>>> import numpy as np
>>> np.set_printoptions(precision=1, suppress=True, linewidth=140)
>>> feats = np.array([[3, 9, -1], [2, 6, 1], [-3, -9, 0], [-2, -6, -1]])
>>> # rank 2
>>> rk = np.linalg.matrix_rank(feats)
>>> rk
np.int64(2)
>>> N = np.linalg.svd(feats)[2][rk:].T
>>> np.allclose(feats @ N, 0)
True
>>> [int(np.linalg.matrix_rank(feats[:i])) for i in range(1, len(feats) + 1)]
[1, 2, 2, 2]
>>> N.shape
(3, 1)
>>> np.round(N[:, 0] / N[np.abs(N[:, 0]).round(6).argmax(), 0], 1) + 0
array([ 1. , -0.3,  0. ])
>>> np.round(feats @ N, 1) + 0
array([[0.],
       [0.],
       [0.],
       [0.]])
>>> left, sigma, Vh = np.linalg.svd(feats, full_matrices=False)
>>> left.shape, sigma.shape, Vh.shape
((4, 3), (3,), (3, 3))
>>> np.round(np.abs(Vh[0]), 1) + 0
array([0.3, 0.9, 0. ])
>>> np.round(left.T @ left, 1) + 0
array([[1., 0., 0.],
       [0., 1., 0.],
       [0., 0., 1.]])
>>> np.cumsum(sigma ** 2) / np.sum(sigma ** 2)
array([1., 1., 1.])
>>> (sigma > 1e-8).sum()
np.int64(2)
>>> np.allclose(left * sigma @ Vh, feats)
True
>>> np.abs(left[:, 0]).round(6).argmax()
np.int64(2)
>>> np.round(Vh @ Vh.T, 1) + 0
array([[1., 0., 0.],
       [0., 1., 0.],
       [0., 0., 1.]])
>>> np.linalg.matrix_rank(feats, rtol=0.1)
np.int64(2)
>>> np.linalg.cond(feats) > 100
np.True_
>>> [round(float(x), 1) for x in np.linalg.svd(feats, compute_uv=False)[:3]]
[16.1, 1.7, 0.0]
>>> F = np.array([[0, -3, -1, 3], [3, -2, -2, 1], [-2, -2, 0, -1], [2, -1, 3, 3]])
>>> F
array([[ 0, -3, -1,  3],
       [ 3, -2, -2,  1],
       [-2, -2,  0, -1],
       [ 2, -1,  3,  3]])
>>> x0 = np.array([1, 2, -1, 0])
>>> rhs = F @ x0
>>> rhs
array([-5,  1, -6, -3])
>>> np.round(np.linalg.solve(F, rhs + F[:, 0]), 1) + 0
array([ 2.,  2., -1.,  0.])
>>> np.linalg.solve(F.T, F[3])
array([-0.,  0., -0.,  1.])
>>> W2 = np.array([[-0.8, -0.8, 0.9]])
>>> rng = np.random.default_rng(20)
>>> W0 = np.array([[-1], [-2], [-1], [-1], [-1], [2], [3], [-2], [3], [-2]]) @ W2 + 0.3 * rng.normal(size=(10, 3))
>>> W0
array([[ 0.7,  1.2, -0.5],
       [ 1.7,  1.7, -1.9],
       [ 0.5,  0.5, -1.2],
       [ 1.1,  0.8, -0.9],
       [ 0.6,  0.5, -1.3],
       [-1.9, -1.4,  1.8],
       [-2.5, -2.5,  2.3],
       [ 2. ,  1.2, -1.8],
       [-1.8, -3.2,  2.3],
       [ 1.4,  1.6, -2.3]])
>>> O, evecs = np.linalg.qr(W0[:, :1])[0], np.linalg.qr(W0[:, 1:])[0]
>>> sigma = np.linalg.svd(O.T @ evecs, compute_uv=False)
>>> round(np.linalg.norm(O @ O.T - evecs @ evecs.T, 2), 1)
np.float64(1.0)
>>> (sigma > 0.9).sum()
np.int64(1)
>>> x0 = np.array([0, -2, 0])
>>> rhs = W0 @ x0
>>> rhs
array([-2.3, -3.4, -1.1, -1.6, -0.9,  2.8,  4.9, -2.5,  6.3, -3.3])
>>> np.round(np.linalg.pinv(W0) @ W0, 1) + 0
array([[1., 0., 0.],
       [0., 1., 0.],
       [0., 0., 1.]])
>>> np.round(np.linalg.lstsq(W0, rhs)[0], 1) + 0
array([ 0., -2.,  0.])
>>> rhs = rhs + 0.1 * rng.normal(size=10)
>>> rhs
array([-2.3, -3.5, -1. , -1.8, -0.9,  3. ,  5. , -2.5,  6.3, -3.5])
>>> b, *_ = np.linalg.lstsq(W0, rhs)
>>> np.round(np.linalg.norm(rhs - W0 @ b), 1)
np.float64(0.3)
>>> np.round(W0.T @ (rhs - W0 @ b), 1) + 0
array([0., 0., 0.])
>>> b.round(1) + 0
array([-0.1, -1.9,  0. ])
>>> [round(float(np.linalg.norm(np.linalg.solve(W0.T @ W0 + lam * np.eye(3), W0.T @ rhs))), 2) for lam in (0, 1, 10, 100)]
[1.92, 1.52, 1.07, 0.52]
>>> b.round()
array([-0., -2.,  0.])
